In [1]: import numpy as np

In [2]: np.set_printoptions(precision=3, suppress=True, linewidth=140, legacy="1.25")

In [3]: A = np.loadtxt("case15.csv", delimiter=",")

In [4]: A
Out[4]: 
array([[-36.763,   8.275, -10.329,  23.023],
       [-32.624,   6.66 ,  -7.903,  22.419],
       [-24.449,   3.606,  -3.391,  20.814],
       [-11.628,  -0.567,   2.424,  16.428],
       [ -6.986,  -1.678,   3.736,  13.646],
       [ -6.815,  -1.711,   3.768,  13.518],
       [ -1.977,  -2.056,   3.592,   8.229],
       [ -1.891,  -2.042,   3.551,   8.076],
       [ -0.891,  -1.698,   2.767,   5.786],
       [ -0.138,  -0.536,   0.717,   1.561],
       [ -0.067,  -0.193,   0.227,   0.564],
       [  2.348,  -0.622,   2.421,  -0.245],
       [ 10.34 ,  -5.576,  13.127,   5.505],
       [ 14.745,  -8.415,  18.92 ,   8.805],
       [ 30.939, -18.895,  39.693,  20.7  ]])

In [5]: B = np.array([[2, -1], [1, 0], [-2, 0], [-1, -1]])

In [6]: np.einsum("ij->j", A)
Out[6]: array([-65.857, -25.449,  73.318, 168.827])

In [7]: np.linalg.matrix_rank(np.vstack([A, B.T]))
Out[7]: 4

In [8]: np.linalg.matrix_rank(A @ B)
Out[8]: 2

In [9]: W2 = A[[7, 11]].astype(float)

In [10]: for _ in range(6):
    ...:     idx = np.linalg.norm(A[:, None] - W2, axis=-1).argmin(axis=1)
    ...:     W2 = np.array([A[idx == j].mean(axis=0) for j in range(2)])
    ...: 

In [11]: idx
Out[11]: array([0, 0, 0, 0, 0, 0, 1, 1, 1, 1, 1, 1, 1, 1, 1])

In [12]: W2
Out[12]: 
array([[-19.878,   2.431,  -1.949,  18.308],
       [  5.934,  -4.448,   9.446,   6.553]])

In [13]: left, sig, vt = np.linalg.svd(W2, full_matrices=False)

In [14]: round(float(np.sqrt((sig ** 2).sum())), 3), round(float(np.linalg.norm(W2)), 3)
Out[14]: (30.45, 30.45)

In [15]: left.shape, sig.shape, vt.shape
Out[15]: ((2, 2), (2,), (2, 4))

In [16]: np.abs(left[:, 0]).round(6).argmax()
Out[16]: 0

In [17]: np.cumsum(sig ** 2) / np.sum(sig ** 2)
Out[17]: array([0.8, 1. ])

In [18]: np.round(left.T @ left, 3) + 0
Out[18]: 
array([[1., 0.],
       [0., 1.]])

In [19]: left, sig, vt = np.linalg.svd(A)

In [20]: sig.round(3) + 0
Out[20]: array([81.972, 59.881,  2.729,  0.   ])

In [21]: B = left[:, :3] @ np.diag(sig[:3]) @ vt[:3]

In [22]: B
Out[22]: 
array([[-36.763,   8.275, -10.329,  23.023],
       [-32.624,   6.66 ,  -7.903,  22.419],
       [-24.449,   3.606,  -3.391,  20.814],
       [-11.628,  -0.567,   2.424,  16.428],
       [ -6.986,  -1.678,   3.736,  13.646],
       [ -6.815,  -1.711,   3.768,  13.518],
       [ -1.977,  -2.056,   3.592,   8.229],
       [ -1.891,  -2.042,   3.551,   8.076],
       [ -0.891,  -1.698,   2.767,   5.786],
       [ -0.138,  -0.536,   0.717,   1.561],
       [ -0.067,  -0.193,   0.227,   0.564],
       [  2.348,  -0.622,   2.421,  -0.245],
       [ 10.34 ,  -5.576,  13.127,   5.505],
       [ 14.745,  -8.415,  18.92 ,   8.805],
       [ 30.939, -18.895,  39.693,  20.7  ]])

In [23]: np.linalg.matrix_rank(B)
Out[23]: 3

In [24]: E = np.load("x.npy")

In [25]: E
Out[25]: 
array([[1, 0, 0, 1, 2],
       [0, 1, 0, 0, 1],
       [0, 0, 1, 0, 0],
       [1, 0, 0, 1, 0],
       [2, 1, 0, 0, 1]])

In [26]: evals, V = np.linalg.eigh(E)

In [27]: x0 = np.array([0, 2, 0, 0, 1])

In [28]: np.round(V * np.abs(evals) @ V.T, 3) + 0
Out[28]: 
array([[ 2.207,  0.5  ,  0.   ,  0.5  ,  0.793],
       [ 0.5  ,  1.207,  0.   , -0.207,  0.5  ],
       [ 0.   ,  0.   ,  1.   ,  0.   ,  0.   ],
       [ 0.5  , -0.207,  0.   ,  1.207,  0.5  ],
       [ 0.793,  0.5  ,  0.   ,  0.5  ,  2.207]])

In [29]: np.linalg.eigvalsh(E[1:, 1:])
Out[29]: array([0., 1., 1., 2.])

In [30]: (np.sign(V[:, -1].round(6)) == np.sign(V[0, -1].round(6))).astype(int)
Out[30]: array([1, 1, 0, 1, 1])

In [31]: x0 @ E @ x0 / (x0 @ x0), np.round(evals[0], 3), np.round(evals[-1], 3)
Out[31]: (1.8, -1.414, 3.414)
